In [1]: import numpy as np

In [2]: np.set_printoptions(precision=1, suppress=True, linewidth=100)

In [3]: rd = lambda a: np.round(a, 1) + 0

In [4]: data = np.loadtxt("test14.csv", delimiter=",")

In [5]: data
Out[5]: 
array([[ 14.,   7.,   1.,  16.,   1.],
       [  7.,  10.,  10.,   4.,  -7.],
       [  1.,  10.,  50.,   2., -23.],
       [ 16.,   4.,   2.,  33., -17.],
       [  1.,  -7., -23., -17.,  51.]])

In [6]: vec = np.array([1, 5, 2, 0, 5])

In [7]: h1 = np.maximum(data @ vec, 0)

In [8]: print(np.flatnonzero(h1 > 1e-9))
[0 1 2 4]

In [9]: h1
Out[9]: array([ 56.,  42.,  36.,   0., 175.])

In [10]: print(data * (h1 > 1e-9)[:, None])
[[ 14.   7.   1.  16.   1.]
 [  7.  10.  10.   4.  -7.]
 [  1.  10.  50.   2. -23.]
 [  0.   0.   0.   0.  -0.]
 [  1.  -7. -23. -17.  51.]]

In [11]: np.maximum(data @ vec, 0) - np.maximum(-data @ vec, 0)
Out[11]: array([ 56.,  42.,  36., -45., 175.])

In [12]: np.argsort(-np.linalg.norm(data, axis=0).round(6), kind="stable")[:3]
Out[12]: array([4, 2, 3])

In [13]: np.linalg.cond(data) > 100
Out[13]: np.True_

In [14]: np.linalg.matrix_rank(data, rtol=0.1)
Out[14]: np.int64(4)

In [15]: r = np.linalg.matrix_rank(data)

In [16]: r
Out[16]: np.int64(4)

In [17]: N = np.linalg.svd(data)[2][r:].T

In [18]: np.allclose(data @ N, 0)
Out[18]: True

In [19]: print(N.shape)
(5, 1)

In [20]: [int(np.linalg.matrix_rank(np.delete(data, i, axis=0))) for i in range(5)]
Out[20]: [4, 4, 4, 4, 4]

In [21]: U, s, Vt = np.linalg.svd(data)

In [22]: V = Vt[:(s > 1e-8).sum()]

In [23]: rng = np.random.default_rng(9200)

In [24]: vec = data[4] + -2 * data[0] + rng.integers(2) * np.eye(5)[3]

In [25]: vec
Out[25]: array([-27., -21., -25., -49.,  49.])

In [26]: rd(np.diag(V.T @ V))
Out[26]: array([0.5, 0.7, 1. , 0.8, 1. ])

In [27]: rd(np.linalg.norm(vec - V.T @ V @ vec))
Out[27]: np.float64(0.0)
